% ipython --no-banner

In [1]: import numpy as np

In [2]: np.set_printoptions(precision=2, suppress=True, linewidth=140, legacy="1.25")

In [3]: E = np.loadtxt("mat.csv", delimiter=",")

In [4]: E
Out[4]: 
array([[0., 1., 0., 0.],
       [0., 0., 0., 1.],
       [1., 0., 0., 0.],
       [0., 0., 1., 0.]])

In [5]: E[:, 0] @ E[:, 1]
Out[5]: 0.0

In [6]: E.T @ E
Out[6]: 
array([[1., 0., 0., 0.],
       [0., 1., 0., 0.],
       [0., 0., 1., 0.],
       [0., 0., 0., 1.]])

In [7]: np.linalg.pinv(E)
Out[7]: 
array([[0., 0., 1., 0.],
       [1., 0., 0., 0.],
       [0., 0., 0., 1.],
       [0., 1., 0., 0.]])

In [8]: E @ E.T
Out[8]: 
array([[1., 0., 0., 0.],
       [0., 1., 0., 0.],
       [0., 0., 1., 0.],
       [0., 0., 0., 1.]])

In [9]: np.linalg.svd(E, compute_uv=False)
Out[9]: array([1., 1., 1., 1.])

In [10]: np.linalg.norm(E, axis=0)
Out[10]: array([1., 1., 1., 1.])

In [11]: E @ np.ones(4)
Out[11]: array([1., 1., 1., 1.])

In [12]: E.sum(axis=1)
Out[12]: array([1., 1., 1., 1.])

In [13]: np.linalg.matrix_power(E, 2)
Out[13]: 
array([[0., 0., 0., 1.],
       [0., 0., 1., 0.],
       [0., 1., 0., 0.],
       [1., 0., 0., 0.]])

In [14]: np.sort(np.abs(np.linalg.eigvals(E)))[::-1]
Out[14]: array([1., 1., 1., 1.])

In [15]: pr = np.eye(4)[2]

In [16]: for _ in range(5):
    ...:     pr = pr @ E
    ...:     print(pr.round(2))
    ...: 
[1. 0. 0. 0.]
[0. 1. 0. 0.]
[0. 0. 0. 1.]
[0. 0. 1. 0.]
[1. 0. 0. 0.]

In [17]: proj = np.triu(np.array([[0, 1, 0, 1], [-3, 2, -2, -2], [-1, 2, -2, 0], [0, 2, -2, -2]]), 1) + np.eye(4)

In [18]: Y = proj @ E @ np.linalg.inv(proj)

In [19]: proj @ E - E @ proj
Out[19]: 
array([[ 0.,  0.,  3.,  3.],
       [-2.,  0., -2.,  0.],
       [ 0., -1.,  0., -1.],
       [ 0.,  0.,  0.,  0.]])

In [20]: np.linalg.matrix_rank(Y)
Out[20]: 4

In [21]: Y
Out[21]: 
array([[ 0.,  1.,  3.,  3.],
       [-2.,  2.,  2.,  7.],
       [ 1., -1., -2., -3.],
       [ 0.,  0.,  1.,  0.]])

In [22]: np.trace(Y), np.trace(E)
Out[22]: (0.0, 0.0)

In [23]: J = 0.7 ** np.abs(np.subtract.outer(np.arange(11), np.arange(11)))

In [24]: J
Out[24]: 
array([[1.  , 0.7 , 0.49, 0.34, 0.24, 0.17, 0.12, 0.08, 0.06, 0.04, 0.03],
       [0.7 , 1.  , 0.7 , 0.49, 0.34, 0.24, 0.17, 0.12, 0.08, 0.06, 0.04],
       [0.49, 0.7 , 1.  , 0.7 , 0.49, 0.34, 0.24, 0.17, 0.12, 0.08, 0.06],
       [0.34, 0.49, 0.7 , 1.  , 0.7 , 0.49, 0.34, 0.24, 0.17, 0.12, 0.08],
       [0.24, 0.34, 0.49, 0.7 , 1.  , 0.7 , 0.49, 0.34, 0.24, 0.17, 0.12],
       [0.17, 0.24, 0.34, 0.49, 0.7 , 1.  , 0.7 , 0.49, 0.34, 0.24, 0.17],
       [0.12, 0.17, 0.24, 0.34, 0.49, 0.7 , 1.  , 0.7 , 0.49, 0.34, 0.24],
       [0.08, 0.12, 0.17, 0.24, 0.34, 0.49, 0.7 , 1.  , 0.7 , 0.49, 0.34],
       [0.06, 0.08, 0.12, 0.17, 0.24, 0.34, 0.49, 0.7 , 1.  , 0.7 , 0.49],
       [0.04, 0.06, 0.08, 0.12, 0.17, 0.24, 0.34, 0.49, 0.7 , 1.  , 0.7 ],
       [0.03, 0.04, 0.06, 0.08, 0.12, 0.17, 0.24, 0.34, 0.49, 0.7 , 1.  ]])

In [25]: Y = J / np.linalg.norm(J, axis=1, keepdims=True)

In [26]: gram = Y @ Y.T

In [27]: gram[5]
Out[27]: array([0.49, 0.58, 0.7 , 0.83, 0.94, 1.  , 0.94, 0.83, 0.7 , 0.58, 0.49])

In [28]: (gram - 2 * np.eye(11)).round(6).argmax(axis=1)
Out[28]: array([ 1,  0,  1,  2,  3,  4,  7,  8,  9, 10,  9])

In [29]: (np.abs(gram) > 0.9).astype(int)
Out[29]: 
array([[1, 1, 0, 0, 0, 0, 0, 0, 0, 0, 0],
       [1, 1, 1, 0, 0, 0, 0, 0, 0, 0, 0],
       [0, 1, 1, 1, 0, 0, 0, 0, 0, 0, 0],
       [0, 0, 1, 1, 1, 0, 0, 0, 0, 0, 0],
       [0, 0, 0, 1, 1, 1, 0, 0, 0, 0, 0],
       [0, 0, 0, 0, 1, 1, 1, 0, 0, 0, 0],
       [0, 0, 0, 0, 0, 1, 1, 1, 0, 0, 0],
       [0, 0, 0, 0, 0, 0, 1, 1, 1, 0, 0],
       [0, 0, 0, 0, 0, 0, 0, 1, 1, 1, 0],
       [0, 0, 0, 0, 0, 0, 0, 0, 1, 1, 1],
       [0, 0, 0, 0, 0, 0, 0, 0, 0, 1, 1]])

In [30]: np.linalg.norm(Y, axis=1)
Out[30]: array([1., 1., 1., 1., 1., 1., 1., 1., 1., 1., 1.])

In [31]: evals, evecs = np.linalg.eigh(J)

In [32]: np.round(evecs.T @ evecs, 2) + 0
Out[32]: 
array([[1., 0., 0., 0., 0., 0., 0., 0., 0., 0., 0.],
       [0., 1., 0., 0., 0., 0., 0., 0., 0., 0., 0.],
       [0., 0., 1., 0., 0., 0., 0., 0., 0., 0., 0.],
       [0., 0., 0., 1., 0., 0., 0., 0., 0., 0., 0.],
       [0., 0., 0., 0., 1., 0., 0., 0., 0., 0., 0.],
       [0., 0., 0., 0., 0., 1., 0., 0., 0., 0., 0.],
       [0., 0., 0., 0., 0., 0., 1., 0., 0., 0., 0.],
       [0., 0., 0., 0., 0., 0., 0., 1., 0., 0., 0.],
       [0., 0., 0., 0., 0., 0., 0., 0., 1., 0., 0.],
       [0., 0., 0., 0., 0., 0., 0., 0., 0., 1., 0.],
       [0., 0., 0., 0., 0., 0., 0., 0., 0., 0., 1.]])

In [33]: np.linalg.svd(J, compute_uv=False)
Out[33]: array([4.39, 2.46, 1.33, 0.8 , 0.53, 0.38, 0.3 , 0.24, 0.21, 0.19, 0.18])

In [34]: W0 = np.array([[8, -3, -2, 1, -2, -2],
    ...:     [-3, 8, -1, -3, -1, -1],
    ...:     [-1, 1, 12, 1, -1, 1],
    ...:     [0, -2, -1, 6, 0, 1],
    ...:     [1, 1, 1, -1, 1, -2],
    ...:     [0, 1, -2, -3, -2, 10]])

In [35]: W0
Out[35]: 
array([[ 8, -3, -2,  1, -2, -2],
       [-3,  8, -1, -3, -1, -1],
       [-1,  1, 12,  1, -1,  1],
       [ 0, -2, -1,  6,  0,  1],
       [ 1,  1,  1, -1,  1, -2],
       [ 0,  1, -2, -3, -2, 10]])

In [36]: def softmax(z):
    ...:     e = np.exp(z - z.max(axis=-1, keepdims=True))
    ...:     return e / e.sum(axis=-1, keepdims=True)
    ...: 

In [37]: softmax(W0[4] + -2)
Out[37]: array([0.24, 0.24, 0.24, 0.03, 0.24, 0.01])

In [38]: softmax(W0).sum(axis=1)
Out[38]: array([1., 1., 1., 1., 1., 1.])

In [39]: softmax(W0[4])
Out[39]: array([0.24, 0.24, 0.24, 0.03, 0.24, 0.01])

In [40]: S = W0 @ W0.T / np.sqrt(6)

In [41]: np.round(softmax(S + np.triu(np.full(S.shape, -np.inf), 1)), 2) + 0
Out[41]: 
array([[1.  , 0.  , 0.  , 0.  , 0.  , 0.  ],
       [0.  , 1.  , 0.  , 0.  , 0.  , 0.  ],
       [0.  , 0.  , 1.  , 0.  , 0.  , 0.  ],
       [0.  , 0.  , 0.  , 1.  , 0.  , 0.  ],
       [0.05, 0.27, 0.27, 0.  , 0.41, 0.  ],
       [0.  , 0.  , 0.  , 0.  , 0.  , 1.  ]])

In [42]: softmax(S)[4] @ W0
Out[42]: array([-0.25,  2.68,  3.27, -0.89, -0.24, -0.92])

In [43]: np.round(softmax(S), 2) + 0
Out[43]: 
array([[1.  , 0.  , 0.  , 0.  , 0.  , 0.  ],
       [0.  , 1.  , 0.  , 0.  , 0.  , 0.  ],
       [0.  , 0.  , 1.  , 0.  , 0.  , 0.  ],
       [0.  , 0.  , 0.  , 1.  , 0.  , 0.  ],
       [0.05, 0.27, 0.27, 0.  , 0.41, 0.  ],
       [0.  , 0.  , 0.  , 0.  , 0.  , 1.  ]])

In [44]: softmax(S).round(6).argmax(axis=1)
Out[44]: array([0, 1, 2, 3, 4, 5])

In [45]: Y = np.linalg.inv(W0)

In [46]: Y.round(2) + 0
Out[46]: 
array([[ 0.09,  0.  ,  0.01,  0.08,  0.32,  0.07],
       [ 0.01,  0.12,  0.01,  0.13,  0.27,  0.05],
       [ 0.  , -0.02,  0.08, -0.01,  0.05,  0.  ],
       [ 0.01,  0.04,  0.01,  0.19,  0.07,  0.  ],
       [-0.14, -0.11, -0.07,  0.15,  0.74,  0.1 ],
       [-0.03, -0.03,  0.01,  0.07,  0.15,  0.11]])

In [47]: round(np.linalg.det(W0) * np.linalg.det(Y), 2)
Out[47]: 1.0

In [48]: (np.abs(Y) > 1e-9).astype(int)
Out[48]: 
array([[1, 1, 1, 1, 1, 1],
       [1, 1, 1, 1, 1, 1],
       [1, 1, 1, 1, 1, 1],
       [1, 1, 1, 1, 1, 1],
       [1, 1, 1, 1, 1, 1],
       [1, 1, 1, 1, 1, 1]])

In [49]: arr = np.vander(np.arange(6) - 1, 4, increasing=True)

In [50]: arr
Out[50]: 
array([[ 1, -1,  1, -1],
       [ 1,  0,  0,  0],
       [ 1,  1,  1,  1],
       [ 1,  2,  4,  8],
       [ 1,  3,  9, 27],
       [ 1,  4, 16, 64]])

In [51]: # column 3 dominates

In [52]: Y = np.c_[arr[:, :2] @ np.array([[-1, -2], [-2, 2]]), np.array([-2, -1, 2, -1, -2, -2])]

In [53]: Y
Out[53]: 
array([[ 1, -4, -2],
       [-1, -2, -1],
       [-3,  0,  2],
       [-5,  2, -1],
       [-7,  4, -2],
       [-9,  6, -2]])

In [54]: np.linalg.norm(np.linalg.qr(arr)[0].T @ Y, axis=0) ** 2 / ((Y ** 2).sum(axis=0) + 1e-12)
Out[54]: array([1.  , 1.  , 0.76])

In [55]: np.linalg.matrix_rank(np.c_[arr, Y])
Out[55]: 5

In [56]: np.round(np.linalg.norm(Y - arr @ np.linalg.lstsq(arr, Y)[0], axis=0), 2) + 0
Out[56]: array([0.  , 0.  , 2.06])

In [57]: np.round(np.linalg.lstsq(arr, Y[:, 0])[0], 2) + 0
Out[57]: array([-1., -2.,  0.,  0.])

In [58]: U, sigma, Vt = np.linalg.svd(arr)

In [59]: np.argmax(sigma[:-1] / (sigma[1:] + 1e-6)) + 1
Out[59]: 1

In [60]: Y = U[:, :1] @ np.diag(sigma[:1]) @ Vt[:1]

In [61]: np.linalg.matrix_rank(arr, rtol=0.05)
Out[61]: 2

In [62]: np.round(np.linalg.norm(arr - Y) / np.linalg.norm(arr), 2)
Out[62]: 0.06

In [63]: M = np.load("out12.npy")

In [64]: M
Out[64]: 
array([[ 0.5 ,  1.2 ,  1.8 ],
       [-0.5 , -1.  , -1.86],
       [ 0.9 ,  1.3 ,  2.71],
       [ 1.9 ,  0.3 ,  5.94],
       [ 0.3 , -0.3 ,  1.76],
       [-0.5 , -0.4 , -1.99],
       [ 1.1 , -1.  ,  3.22],
       [ 0.  ,  1.4 , -0.38],
       [ 1.4 ,  0.8 ,  4.04],
       [-0.7 ,  0.4 , -2.04],
       [-2.2 ,  0.8 , -6.4 ],
       [-0.1 , -0.1 , -0.36],
       [-0.2 ,  0.5 , -1.11],
       [ 0.  ,  1.1 ,  0.02],
       [ 0.  ,  0.3 ,  0.27],
       [-2.1 ,  1.4 , -6.61],
       [ 0.1 ,  0.3 ,  0.13],
       [-0.3 , -1.5 , -0.2 ],
       [-1.4 , -1.3 , -4.25],
       [ 0.6 , -0.6 ,  1.98],
       [-1.  ,  1.  , -2.92],
       [ 1.8 ,  0.9 ,  5.73],
       [ 0.1 ,  1.  ,  0.26],
       [-0.8 ,  0.2 , -2.18],
       [ 1.8 ,  0.1 ,  4.95],
       [-0.5 , -0.5 , -2.23],
       [-1.7 , -0.9 , -4.93],
       [ 0.5 , -1.8 ,  1.85],
       [-0.1 ,  0.6 , -0.66],
       [-1.5 ,  2.4 , -4.12],
       [ 2.  , -1.5 ,  5.81],
       [ 0.1 ,  0.6 , -0.02],
       [ 0.4 ,  1.2 ,  1.6 ],
       [ 0.2 ,  0.7 ,  0.41],
       [ 0.  ,  0.1 , -0.26]])

In [65]: x = np.array([-2, -5, 4])

In [66]: np.sign((M @ x).round(6))
Out[66]: 
array([ 1., -1.,  1.,  1.,  1., -1.,  1., -1.,  1., -1., -1., -1., -1., -1., -1., -1., -1.,  1., -1.,  1., -1.,  1., -1., -1.,  1., -1.,
       -1.,  1., -1., -1.,  1., -1., -1., -1., -1.])
